>>> import numpy as np
>>> np.set_printoptions(precision=3, suppress=True, linewidth=160)
>>> mat = np.load("dump.npy")
>>> print(mat)
[[-0.904 -0.208 -0.729  0.624  1.482 -0.136  0.062]
 [ 0.487 -0.138  0.702  1.714 -0.147 -0.331  0.425]
 [ 0.07  -1.763 -0.306  0.075 -0.378 -0.239 -0.766]
 [ 0.556 -0.523 -0.512 -0.498  0.097 -0.662  1.568]
 [-1.113 -0.627  1.286 -0.347  0.02   0.395  0.661]
 [ 0.835 -0.095  0.978 -0.54   1.167 -0.642 -0.523]
 [-0.835  0.391  0.095 -0.079 -0.518 -1.676 -0.243]]
>>> rng = np.random.default_rng(911578)
>>> z = rng.permutation(7)
>>> Y = mat[:, z] * rng.choice([-1, 1], 7)
>>> print(Y)
[[-0.624  1.482 -0.062  0.208 -0.904 -0.136  0.729]
 [-1.714 -0.147 -0.425  0.138  0.487 -0.331 -0.702]
 [-0.075 -0.378  0.766  1.763  0.07  -0.239  0.306]
 [ 0.498  0.097 -1.568  0.523  0.556 -0.662  0.512]
 [ 0.347  0.02  -0.661  0.627 -1.113  0.395 -1.286]
 [ 0.54   1.167  0.523  0.095  0.835 -0.642 -0.978]
 [ 0.079 -0.518  0.243 -0.391 -0.835 -1.676 -0.095]]
>>> Uu, _, Vh = np.linalg.svd(mat.T @ Y)
>>> print(np.round(Uu @ Vh, 3) + 0)
[[ 0.  0.  0.  0.  1.  0.  0.]
 [ 0.  0.  0. -1.  0.  0.  0.]
 [ 0.  0.  0.  0.  0.  0. -1.]
 [-1.  0.  0.  0.  0.  0.  0.]
 [ 0.  1.  0.  0.  0.  0.  0.]
 [ 0.  0.  0.  0.  0.  1.  0.]
 [ 0.  0. -1.  0.  0.  0.  0.]]
>>> Y = np.linalg.inv(mat)
>>> print(np.round(mat @ Y, 3) + 0)
[[1. 0. 0. 0. 0. 0. 0.]
 [0. 1. 0. 0. 0. 0. 0.]
 [0. 0. 1. 0. 0. 0. 0.]
 [0. 0. 0. 1. 0. 0. 0.]
 [0. 0. 0. 0. 1. 0. 0.]
 [0. 0. 0. 0. 0. 1. 0.]
 [0. 0. 0. 0. 0. 0. 1.]]
>>> print(round(np.linalg.det(mat) * np.linalg.det(Y), 3))
1.0
>>> arr = np.loadtxt("out11.csv", delimiter=",")
>>> print(arr)
[[  4.848  -1.802   5.396   4.565  -1.393   1.14 ]
 [ -2.559  -4.729  -0.493   0.266   5.668  -4.354]
 [  0.133   0.525   0.6    -3.045  -5.999   2.82 ]
 [  2.916  -3.373  -9.903   1.547  -2.012   2.817]
 [ -0.231  -3.678  -9.236   4.531  -0.2     2.284]
 [  4.172   1.644   2.04   -7.577  -0.362  -7.191]
 [ -0.973 -12.383  -3.509   5.325  -6.248   2.151]
 [ -1.343  -2.149   0.96    2.7     3.626  -0.208]
 [  2.566   3.087   2.93   -3.102   3.821  -2.484]
 [  2.288  -4.94    1.942   0.011   8.037   0.268]
 [  1.597   7.102   0.313   1.256  -0.171   2.935]
 [  6.005   4.748   0.267   0.927   4.572   3.26 ]
 [ -0.02   -0.038  -1.733   4.088  -1.81    2.342]
 [  1.03    3.778  -1.219   3.083  -0.718   5.354]
 [ -0.285  -3.405   2.531  -0.288   2.505   3.683]
 [ -4.822  -3.25    5.557   0.343  -3.659  -3.499]
 [  2.477   1.402  -2.619  -3.094   0.523   3.706]
 [  1.05    0.059  -0.612  -3.906  -1.533   3.441]
 [ -1.98   -2.864   4.729   2.907   9.14   -2.485]
 [ -4.36   -1.831   3.253  -1.288   1.724  -0.974]
 [  2.764  -0.436   2.948  -3.883   0.172  -0.454]
 [ -0.349   0.109  -0.182  -3.624   5.959   2.274]
 [  2.185   4.025   8.029  -1.211  -0.107  -8.957]
 [  2.116   6.106   5.652   2.171  -6.225   6.344]
 [ -0.29    2.01    0.442  -3.923   0.236   6.175]
 [ -2.175  -3.094  -1.236   0.392   4.151  -1.507]
 [ -4.059   5.661  -3.239  -0.911   0.383  -0.784]]
>>> cent = arr[[24, 17]].astype(float)
>>> for _ in range(4):
...     z = np.linalg.norm(arr[:, None] - cent, axis=-1).argmin(axis=1)
...     cent = np.array([arr[z == j].mean(axis=0) for j in range(2)])
... 
>>> print(z)
[1 1 0 1 1 1 1 1 1 1 0 0 0 0 1 1 0 0 1 1 1 1 1 0 0 1 0]
>>> print(np.bincount(z))
[10 17]
>>> print(cent[1] - cent[0])
[-0.847 -5.433  1.142  0.43   2.887 -4.588]
>>> x0 = np.array([-5, 3, -1, -4, 0, 5])
>>> print(np.sign((arr @ x0).round(6)))
[-1. -1.  1. -1. -1. -1. -1. -1. -1. -1.  1. -1. -1.  1.  1. -1.  1.  1. -1.  1. -1.  1. -1.  1.  1. -1.  1.]
>>> print(np.linalg.norm(arr @ x0) <= np.linalg.norm(arr, 2) * np.linalg.norm(x0) + 1e-9)
True
>>> cen = arr - arr.mean(axis=0)
>>> vecs = np.linalg.svd(cen)[2][:2]
>>> Y = cen - cen @ vecs.T @ vecs
>>> print((cen @ vecs.T).std(axis=0))
[5.007 4.588]
>>> print(np.round(np.cov(cen @ vecs.T, rowvar=False), 3) + 0)
[[26.034  0.   ]
 [ 0.    21.864]]
>>> print(Y.std(axis=0))
[2.374 1.586 2.434 2.574 2.915 2.109]
>>> f = np.array([1, 2, 1, 1, 0, 0, 3])
>>> Y = mat + np.outer(f, np.eye(7)[5])
>>> print(np.linalg.matrix_rank(np.linalg.inv(Y) - np.linalg.inv(mat), tol=1e-8))
1
>>> def softmax(z):
...     e = np.exp(z - z.max(axis=-1, keepdims=True))
...     return e / e.sum(axis=-1, keepdims=True)
... 
>>> print(np.round(softmax(arr[23]), 3) + 0)
[0.006 0.34  0.216 0.007 0.    0.431]
>>> print(np.round(softmax(10 * arr[23]), 3) + 0)
[0.    0.085 0.001 0.    0.    0.914]
>>> print(np.round(softmax(arr[23] + 3), 3) + 0)
[0.006 0.34  0.216 0.007 0.    0.431]
>>> S = arr @ arr.T / np.sqrt(6)
>>> print(softmax(S).round(6).argmax(axis=1))
[ 0  1 23  3  4  5  6 18 22  9 23 11  6 23  9 15 16 24 18 18  5 21 22 23 24  1 26]
>>> print(softmax(S)[23] @ arr)
[ 2.116  6.106  5.652  2.171 -6.225  6.344]
>>> E = np.load("layer10.npy")
>>> print(E)
[[ -7.  -2.  -2.   2.]
 [  2. -11.  -3.   3.]
 [ -1.  -2.  -8.   2.]
 [  1.  -4.  -2.  -4.]]
>>> print(np.einsum("ii->", E))
-30.0
>>> print(np.einsum("ij,ji->", E, E))
230.0
>>> print(round(float(np.linalg.det(2 * E)), 3), np.round(np.linalg.det(E), 3))
48384.0 3024.0
>>> print(np.linalg.eigvals(E))
[-6. -7. -8. -9.]
>>> print(np.poly(E))
[   1.   30.  335. 1650. 3024.]
>>> print(np.kron(np.eye(2, dtype=int), E))
[[ -7.  -2.  -2.   2.  -0.  -0.  -0.   0.]
 [  2. -11.  -3.   3.   0.  -0.  -0.   0.]
 [ -1.  -2.  -8.   2.  -0.  -0.  -0.   0.]
 [  1.  -4.  -2.  -4.   0.  -0.  -0.  -0.]
 [ -0.  -0.  -0.   0.  -7.  -2.  -2.   2.]
 [  0.  -0.  -0.   0.   2. -11.  -3.   3.]
 [ -0.  -0.  -0.   0.  -1.  -2.  -8.   2.]
 [  0.  -0.  -0.  -0.   1.  -4.  -2.  -4.]]
>>> print(round(np.linalg.det(E.T), 3))
3024.0
